% ipython --no-banner

In [1]: import numpy as np

In [2]: np.set_printoptions(suppress=True, linewidth=160)

In [3]: def rd(a):
   ...:     return np.round(a, 1) + 0
   ...: 

In [4]: m1 = np.array([[-4, 0, 0, 0], [2, 0, 0, 0], [6, -8, 4, 0], [3, -8, 4, -1]])

In [5]: # triangular: eigenvalues sit on the diagonal

In [6]: rk = np.linalg.matrix_rank(m1)

In [7]: rk
Out[7]: np.int64(3)

In [8]: null = np.linalg.svd(m1)[2][rk:].T

In [9]: np.allclose(m1 @ null, 0)
Out[9]: True

In [10]: rd(m1 @ null)
Out[10]: 
array([[0.],
       [0.],
       [0.],
       [0.]])

In [11]: [int(np.linalg.matrix_rank(m1[:, :j + 1])) for j in range(4)]
Out[11]: [1, 2, 2, 3]

In [12]: rd(null @ null.T)
Out[12]: 
array([[0. , 0. , 0. , 0. ],
       [0. , 0.2, 0.4, 0. ],
       [0. , 0.4, 0.8, 0. ],
       [0. , 0. , 0. , 0. ]])

In [13]: null.shape
Out[13]: (4, 1)

In [14]: np.linalg.matrix_rank(m1.T @ m1), np.linalg.matrix_rank(m1 @ m1.T)
Out[14]: (np.int64(3), np.int64(3))

In [15]: out = np.array([[-1, 3], [-7, -3], [9, 9], [1, -9]])

In [16]: np.linalg.matrix_rank(np.vstack([m1, out.T]))
Out[16]: np.int64(4)

In [17]: np.einsum("ij->j", m1)
Out[17]: array([  7, -16,   8,  -1])

In [18]: np.einsum("ik,kj->ji", m1, out)
Out[18]: 
array([[  4,  -2,  86,  88],
       [-12,   6,  78,  78]])

In [19]: np.linalg.matrix_rank(m1 @ out)
Out[19]: np.int64(2)

In [20]: left, sig, VT = np.linalg.svd(m1)

In [21]: vecs = VT[:(sig > 1e-8).sum()]

In [22]: rng = np.random.default_rng(9089)

In [23]: x = m1[3] + 5 * m1[0] + rng.integers(2) * np.eye(4)[1]

In [24]: x
Out[24]: array([-17.,  -8.,   4.,  -1.])

In [25]: rd(np.linalg.norm(x - vecs.T @ vecs @ x))
Out[25]: np.float64(0.0)

In [26]: rd(np.diag(vecs.T @ vecs))
Out[26]: array([1. , 0.8, 0.2, 1. ])

In [27]: np.allclose(vecs.T @ vecs @ x, x)
Out[27]: True

In [28]: E = np.load("a.npy")

In [29]: E
Out[29]: 
array([[ -3,  15,  -9,  -5],
       [  1, -27,  -7,   9],
       [  9,  -9,  -3,   3],
       [ -4,   0,  -2,   0]])

In [30]: # rows and columns are dependent

In [31]: np.linalg.matrix_power(E, 3)
Out[31]: 
array([[ -1119,   9777,   2793,  -3259],
       [  3917, -25371,  -4499,   8457],
       [  1035, -11925,  -1845,   3975],
       [   298,    666,    194,   -222]])

In [32]: np.allclose(E @ E.T, E.T @ E)
Out[32]: False

In [33]: rd(np.sort(np.abs(np.linalg.eigvals(E))))
Out[33]: array([ 0. ,  9.6,  9.6, 30.8])

In [34]: (E + E.T) / 2
Out[34]: 
array([[ -3. ,   8. ,   0. ,  -4.5],
       [  8. , -27. ,  -8. ,   4.5],
       [  0. ,  -8. ,  -3. ,   0.5],
       [ -4.5,   4.5,   0.5,   0. ]])

In [35]: np.trace(E)
Out[35]: np.int64(-33)

In [36]: np.argsort(-np.linalg.norm(E, axis=0).round(6), kind="stable")[:3]
Out[36]: array([1, 2, 3])

In [37]: [round(float(x), 1) for x in np.linalg.svd(E, compute_uv=False)[:3]]
Out[37]: [34.4, 11.8, 8.9]

In [38]: np.linalg.cond(E) > 100
Out[38]: np.True_

In [39]: hat = np.triu(np.array([[3, 1, 1, 0], [3, 0, 2, 0], [0, 3, 1, 5], [0, 0, 5, 2]]), 1) + np.eye(4)

In [40]: out = hat @ E @ np.linalg.inv(hat)

In [41]: np.trace(out), np.trace(E)
Out[41]: (np.float64(-33.0), np.int64(-33))

In [42]: rd(np.linalg.det(out))
Out[42]: np.float64(0.0)

In [43]: basis = np.sign(np.array([[4, 0, 1], [1, -5, 1], [1, -5, 4]]))

In [44]: out = (np.tril(basis, -1) + np.eye(3)) @ (np.triu(basis, 1) + np.eye(3))

In [45]: vals = np.array([1, -3, 1])

In [46]: W0 = np.rint(out * vals @ np.linalg.inv(out)) + 0

In [47]: W0
Out[47]: 
array([[ 1.,  0.,  0.],
       [-4.,  1.,  4.],
       [ 4.,  0., -3.]])

In [48]: (W0 + W0.T) / 2
Out[48]: 
array([[ 1., -2.,  2.],
       [-2.,  1.,  2.],
       [ 2.,  2., -3.]])

In [49]: W0 @ W0
Out[49]: 
array([[ 1.,  0.,  0.],
       [ 8.,  1., -8.],
       [-8.,  0.,  9.]])

In [50]: rd(np.sort(np.abs(np.linalg.eigvals(W0))))
Out[50]: array([1., 1., 3.])

In [51]: q, R = np.linalg.qr(W0)

In [52]: q.shape, R.shape
Out[52]: ((3, 3), (3, 3))

In [53]: rd(q @ R)
Out[53]: 
array([[ 1.,  0.,  0.],
       [-4.,  1.,  4.],
       [ 4.,  0., -3.]])

In [54]: vals, vecs = np.linalg.eig(W0)

In [55]: W0 @ vecs[:, 0] - vals[0] * vecs[:, 0]
Out[55]: array([0., 0., 0.])

In [56]: np.prod(vals)
Out[56]: np.float64(-3.0)

In [57]: rd(np.sort(np.linalg.eigvals(W0.T)))
Out[57]: array([-3.,  1.,  1.])

In [58]: x = np.array([-3, 1, 0])

In [59]: (W0 @ x).argmax()
Out[59]: np.int64(1)

In [60]: A = np.array([[4, 6, 4, 6], [-8, -1, -8, -1], [4, 6, 4, 6], [-8, -1, -8, -1]])

In [61]: # rank 2

In [62]: left, sig, VT = np.linalg.svd(A)

In [63]: rd(sig)
Out[63]: array([19.7,  8.9,  0. ,  0. ])

In [64]: np.argmax(sig[:-1] / (sig[1:] + 1e-6)) + 1
Out[64]: np.int64(2)

In [65]: out = left[:, :2] @ np.diag(sig[:2]) @ VT[:2]

In [66]: rd(np.linalg.norm(A - out) / np.linalg.norm(A))
Out[66]: np.float64(0.0)

In [67]: rd(A @ np.linalg.pinv(A) @ A)
Out[67]: 
array([[ 4.,  6.,  4.,  6.],
       [-8., -1., -8., -1.],
       [ 4.,  6.,  4.,  6.],
       [-8., -1., -8., -1.]])

In [68]: np.unique(A.round(6), axis=0).shape
Out[68]: (2, 4)

In [69]: np.allclose(A[:-1].T @ np.linalg.lstsq(A[:-1].T, A[-1])[0], A[-1])
Out[69]: True

In [70]: np.linalg.lstsq(A[:-1].T, A[-1])[2]
Out[70]: np.int32(2)

In [71]: mat = np.array([[0.0, 0.0, 0.0, 2.0],
    ...:     [0.0, 0.0, 0.0, -1.0],
    ...:     [0.0, 0.0, 0.0, 2.0],
    ...:     [2.0, -1.0, 2.0, 0.0]])

In [72]: # rows 0 and 2 are equal

In [73]: np.all(np.linalg.eigvalsh(mat) > 0)
Out[73]: np.False_

In [74]: rd(np.linalg.eigvalsh(mat).min())
Out[74]: np.float64(-3.0)

In [75]: def softmax(z):
    ...:     e = np.exp(z - z.max(axis=-1, keepdims=True))
    ...:     return e / e.sum(axis=-1, keepdims=True)
    ...: 

In [76]: softmax(mat).sum(axis=1)
Out[76]: array([1., 1., 1., 1.])

In [77]: rd(softmax(mat[2]))
Out[77]: array([0.1, 0.1, 0.1, 0.7])

In [78]: scores = mat @ mat.T / np.sqrt(4)

In [79]: rd(softmax(scores + np.triu(np.full(scores.shape, -np.inf), 1)))
Out[79]: 
array([[1. , 0. , 0. , 0. ],
       [0.2, 0.8, 0. , 0. ],
       [0.5, 0. , 0.5, 0. ],
       [0. , 0. , 0. , 1. ]])

In [80]: rd(softmax(scores))
Out[80]: 
array([[0.5, 0. , 0.5, 0.1],
       [0.1, 0.5, 0.1, 0.3],
       [0.5, 0. , 0.5, 0.1],
       [0. , 0. , 0. , 1. ]])

In [81]: rd(softmax(scores)[2] @ mat)
Out[81]: array([ 0.1, -0.1,  0.1,  1.8])

In [82]: softmax(scores).round(6).argmax(axis=1)
Out[82]: array([0, 1, 0, 3])

In [83]: np.argsort(-np.linalg.norm(mat, axis=0).round(6), kind="stable")[:3]
Out[83]: array([3, 0, 2])

In [84]: np.linalg.cond(mat) > 100
Out[84]: np.True_

In [85]: K = np.loadtxt("x.csv", delimiter=",")

In [86]: K
Out[86]: 
array([[-1.5, 39.2, 21.2],
       [ 0.7, 37.7, 22. ],
       [ 0. , 39.9, 18.7],
       [-0.5, 40.5, 21.2],
       [ 0.7, 41.7, 20.5],
       [-0.4, 39.8, 20.2],
       [-0.7, 42.5, 20.1],
       [ 0.6, 40.8, 20.4],
       [ 0.2, 41.7, 20.8],
       [ 0.5, 42.4, 20.9],
       [ 0.2, 39.8, 20.1],
       [ 0.2, 41.5, 19.7],
       [ 1.1, 41.2, 20. ],
       [ 0.6, 39.3, 19.6],
       [-0.2, 40.2, 19.8],
       [-0.7, 39.7, 18.5],
       [ 0.3, 40.8, 19.2],
       [-2.2, 38.8, 19.5]])

In [87]: x = np.array([-1, 3, 2])

In [88]: rhs = K @ x

In [89]: rd(np.linalg.pinv(K) @ K)
Out[89]: 
array([[1., 0., 0.],
       [0., 1., 0.],
       [0., 0., 1.]])

In [90]: rhs = rhs + 0.3 * rng.normal(size=18)

In [91]: rd(rhs)
Out[91]: array([161.6, 156.3, 156.3, 164.5, 165.2, 160.2, 168.3, 162.2, 166.6, 169. , 159.6, 163.7, 162.7, 156.7, 159.9, 156.6, 160.2, 157.6])

In [92]: b, *_ = np.linalg.lstsq(K, rhs)

In [93]: b.round()
Out[93]: array([-1.,  3.,  2.])

In [94]: rd(np.linalg.norm(rhs - K @ b))
Out[94]: np.float64(1.2)

In [95]: rd(K.T @ (rhs - K @ b))
Out[95]: array([0., 0., 0.])

In [96]: q, vecs = np.linalg.qr(K[:, :1])[0], np.linalg.qr(K[:, 1:])[0]

In [97]: sig = np.linalg.svd(q.T @ vecs, compute_uv=False)

In [98]: rd(np.degrees(np.arccos(sig.clip(0, 1))))
Out[98]: array([85.])

In [99]: (sig > 0.9).sum()
Out[99]: np.int64(0)

In [100]: rd(sig)
Out[100]: array([0.1])

In [101]: x = np.array([7, 5, 6])

In [102]: (K @ x).argmax()
Out[102]: np.int64(9)

In [103]: np.linalg.norm(K @ x) <= np.linalg.norm(K, 2) * np.linalg.norm(x) + 1e-9
Out[103]: np.True_

In [104]: out = np.array([[-1, 2], [-3, 1]])

In [105]: basis = np.array([[-3, 1, 2], [1, 3, -2], [-2, 2, -2]])

In [106]: J = np.kron(out, basis)

In [107]: J
Out[107]: 
array([[ 3, -1, -2, -6,  2,  4],
       [-1, -3,  2,  2,  6, -4],
       [ 2, -2,  2, -4,  4, -4],
       [ 9, -3, -6, -3,  1,  2],
       [-3, -9,  6,  1,  3, -2],
       [ 6, -6,  6, -2,  2, -2]])

In [108]: out = W0[0, 0] * W0[1:] - np.outer(W0[1:, 0], W0[0])

In [109]: out
Out[109]: 
array([[ 0.,  1.,  4.],
       [ 0.,  0., -3.]])

In [110]: np.linalg.matrix_rank(out), np.linalg.matrix_rank(W0)
Out[110]: (np.int64(2), np.int64(3))

In [111]: np.flatnonzero(~out.round(6).any(axis=1))
Out[111]: array([], dtype=int64)

In [112]: feats = np.loadtxt("arr.csv", delimiter=",")

In [113]: feats
Out[113]: 
array([[  5.5,  -5.8,  -2.6],
       [ -2.8,   6.8,   4.5],
       [  0.2,   2. ,   3.7],
       [ -2.2,   5.5,   7.1],
       [  1.7,  -0.7,   5.6],
       [  2.1,  -0.4,  -2.4],
       [  2.7,  -1.8,   1.8],
       [ -0.1,   3.5,  -4. ],
       [ -3.7,   8.5,   1.6],
       [  4.2,  -3.7,  -3.4],
       [  0.1,   2.8,  -1.6],
       [  0.4,   2.3,  -0.6],
       [ -1.3,   4.6,   1.9],
       [  3.5,  -2.9,  -1. ],
       [ -3.5,   7.6,   7.1],
       [  5. ,  -5.8,   3.3],
       [  1.3,   0.9,  -2.5],
       [  2.5,  -1.4,   0.3],
       [ -1.1,   4.7,  -0.9],
       [  1.5,   0.2,   0.5],
       [  3.8,  -2.7,  -5.5],
       [  2.8,  -1.6,  -1.4],
       [  8.5, -10.7,  -3.1],
       [  0.1,   2.6,   0. ],
       [  1.9,  -0.6,   2.5],
       [  2.1,   0.3,  -7. ],
       [  0.1,   2.9,  -2.7]])

In [114]: x = np.array([3, -1, 3])

In [115]: rhs = feats @ x

In [116]: rd(np.linalg.lstsq(feats, rhs)[0])
Out[116]: array([ 3., -1.,  3.])

In [117]: rd(np.linalg.solve(feats.T @ feats, feats.T @ rhs))
Out[117]: array([ 3., -1.,  3.])

In [118]: rhs = rhs + 0.1 * rng.normal(size=27)

In [119]: rd(rhs)
Out[119]: 
array([ 14.4,  -1.9,   9.7,   9.2,  22.7,  -0.4,  15.3, -15.9, -15. ,   6. ,  -7.3,  -3. ,  -3. ,  10.4,   3.1,  30.6,  -4.4,   9.8, -10.5,   5.8,  -2.5,
         6. ,  26.9,  -2.5,  13.7, -14.7, -10.7])

In [120]: b, *_ = np.linalg.lstsq(feats, rhs)

In [121]: rd(np.linalg.norm(rhs - feats @ b))
Out[121]: np.float64(0.6)

In [122]: Xc = (K - K.mean(axis=0)) / K.std(axis=0)

In [123]: np.argwhere(np.abs(Xc) > 2)
Out[123]: 
array([[ 1,  1],
       [ 1,  2],
       [17,  0]])

In [124]: rd(Xc.std(axis=0))
Out[124]: array([1., 1., 1.])

In [125]: b = np.linalg.lstsq(np.delete(Xc, 0, axis=1), Xc[:, 0])[0]

In [126]: rd(b)
Out[126]: array([0.3, 0.2])

In [127]: rd(1 - np.var(Xc[:, 0] - np.delete(Xc, 0, axis=1) @ b))
Out[127]: np.float64(0.1)

In [128]: np.abs(b).argmax()
Out[128]: np.int64(0)

In [129]: D = np.linalg.norm(feats[:, None] - feats[None], axis=-1)

In [130]: rd(np.linalg.norm(feats, axis=1))
Out[130]: 
array([ 8.4,  8.6,  4.2,  9.2,  5.9,  3.2,  3.7,  5.3,  9.4,  6.5,  3.2,  2.4,  5.1,  4.7, 11. ,  8.3,  3. ,  2.9,  4.9,  1.6,  7.2,  3.5, 14. ,  2.6,  3.2,
        7.3,  4. ])

In [131]: np.flatnonzero(D[17] < D.mean() / 2)
Out[131]: array([ 5,  6, 13, 17, 19, 21, 24])

In [132]: rd(np.linalg.norm(feats - feats.mean(axis=0), axis=1))
Out[132]: 
array([ 8.1,  8.6,  4.1,  9.3,  5.7,  2.8,  3.3,  5.2,  9.5,  6.2,  3. ,  2. ,  5.1,  4.3, 11. ,  8.1,  2.6,  2.4,  4.8,  0.7,  6.9,  3. , 13.8,  2.3,  2.8,
        7.1,  3.8])

In [133]: rd(D[:5, :5])
Out[133]: 
array([[ 0. , 16.7, 11.3, 16.8, 10.4],
       [16.7,  0. ,  5.7,  3. ,  8.8],
       [11.3,  5.7,  0. ,  5.4,  3.6],
       [16.8,  3. ,  5.4,  0. ,  7.5],
       [10.4,  8.8,  3.6,  7.5,  0. ]])
